$ python3 -q
>>> import numpy as np
>>> import numpy.linalg as la
>>> np.set_printoptions(precision=3, suppress=True, linewidth=200, floatmode="fixed")
>>> def tidy(a):
...     return np.round(a, 3) + 0
... 
>>> A = np.loadtxt("block15.csv", delimiter=",")
>>> A
array([[ 1.000,  0.000,  1.000, -5.000, -1.000,  1.000,  3.000,  0.000, -1.000],
       [ 0.000,  1.000,  0.000,  1.000, -5.000, -1.000,  1.000,  3.000,  0.000],
       [ 1.000,  0.000,  1.000,  0.000,  1.000, -5.000, -1.000,  1.000,  3.000],
       [-5.000,  1.000,  0.000,  1.000,  0.000,  1.000, -5.000, -1.000,  1.000],
       [-1.000, -5.000,  1.000,  0.000,  1.000,  0.000,  1.000, -5.000, -1.000],
       [ 1.000, -1.000, -5.000,  1.000,  0.000,  1.000,  0.000,  1.000, -5.000],
       [ 3.000,  1.000, -1.000, -5.000,  1.000,  0.000,  1.000,  0.000,  1.000],
       [ 0.000,  3.000,  1.000, -1.000, -5.000,  1.000,  0.000,  1.000,  0.000],
       [-1.000,  0.000,  3.000,  1.000, -1.000, -5.000,  1.000,  0.000,  1.000]])
>>> # equal to its transpose
>>> vals, V = la.eigh(A)
>>> tidy(V.T @ V)
array([[1.000, 0.000, 0.000, 0.000, 0.000, 0.000, 0.000, 0.000, 0.000],
       [0.000, 1.000, 0.000, 0.000, 0.000, 0.000, 0.000, 0.000, 0.000],
       [0.000, 0.000, 1.000, 0.000, 0.000, 0.000, 0.000, 0.000, 0.000],
       [0.000, 0.000, 0.000, 1.000, 0.000, 0.000, 0.000, 0.000, 0.000],
       [0.000, 0.000, 0.000, 0.000, 1.000, 0.000, 0.000, 0.000, 0.000],
       [0.000, 0.000, 0.000, 0.000, 0.000, 1.000, 0.000, 0.000, 0.000],
       [0.000, 0.000, 0.000, 0.000, 0.000, 0.000, 1.000, 0.000, 0.000],
       [0.000, 0.000, 0.000, 0.000, 0.000, 0.000, 0.000, 1.000, 0.000],
       [0.000, 0.000, 0.000, 0.000, 0.000, 0.000, 0.000, 0.000, 1.000]])
>>> tidy(vals.sum()), np.trace(A)
(np.float64(9.0), np.float64(9.0))
>>> tidy(V @ np.diag(vals) @ V.T)
array([[ 1.000,  0.000,  1.000, -5.000, -1.000,  1.000,  3.000,  0.000, -1.000],
       [ 0.000,  1.000,  0.000,  1.000, -5.000, -1.000,  1.000,  3.000,  0.000],
       [ 1.000,  0.000,  1.000,  0.000,  1.000, -5.000, -1.000,  1.000,  3.000],
       [-5.000,  1.000,  0.000,  1.000,  0.000,  1.000, -5.000, -1.000,  1.000],
       [-1.000, -5.000,  1.000,  0.000,  1.000,  0.000,  1.000, -5.000, -1.000],
       [ 1.000, -1.000, -5.000,  1.000,  0.000,  1.000,  0.000,  1.000, -5.000],
       [ 3.000,  1.000, -1.000, -5.000,  1.000,  0.000,  1.000,  0.000,  1.000],
       [ 0.000,  3.000,  1.000, -1.000, -5.000,  1.000,  0.000,  1.000,  0.000],
       [-1.000,  0.000,  3.000,  1.000, -1.000, -5.000,  1.000,  0.000,  1.000]])
>>> tidy(la.eigvalsh(A + 2 * np.eye(9)))
array([-4.878, -4.511, -1.393, -0.344,  0.364,  2.423, 11.206, 12.042, 12.091])
>>> np.unique(vals.round(6) + 0, return_counts=True)[1]
array([1, 1, 1, 1, 1, 1, 1, 1, 1])
>>> tidy(la.eigvalsh(A @ A))
array([  0.179,   2.677,   5.496,  11.512,  42.393,  47.307,  84.748, 100.851, 101.837])
>>> tidy(vals)
array([-6.878, -6.511, -3.393, -2.344, -1.636,  0.423,  9.206, 10.042, 10.091])
>>> J = np.load("out18.npy")
>>> J
array([[2, 0, 0, 0, 0, 1, 3],
       [0, 1, 0, 1, 3, 2, 3],
       [0, 0, 3, 2, 0, 0, 2],
       [0, 0, 0, 3, 1, 0, 3],
       [0, 0, 0, 0, 1, 1, 3],
       [0, 0, 0, 0, 0, 0, 2],
       [0, 0, 0, 0, 0, 0, 1]])
>>> J @ J
array([[ 4,  0,  0,  0,  0,  2, 11],
       [ 0,  1,  0,  4,  7,  5, 22],
       [ 0,  0,  9, 12,  2,  0, 14],
       [ 0,  0,  0,  9,  4,  1, 15],
       [ 0,  0,  0,  0,  1,  1,  8],
       [ 0,  0,  0,  0,  0,  0,  2],
       [ 0,  0,  0,  0,  0,  0,  1]])
>>> la.matrix_rank(J - J[0, 0] * np.eye(7))
np.int64(6)
>>> tidy(np.sort(la.eigvals(J)))
array([0.000, 1.000, 1.000, 1.000, 2.000, 3.000, 3.000])
>>> np.prod(np.diag(J)), tidy(la.det(J))
(np.int64(0), np.float64(0.0))
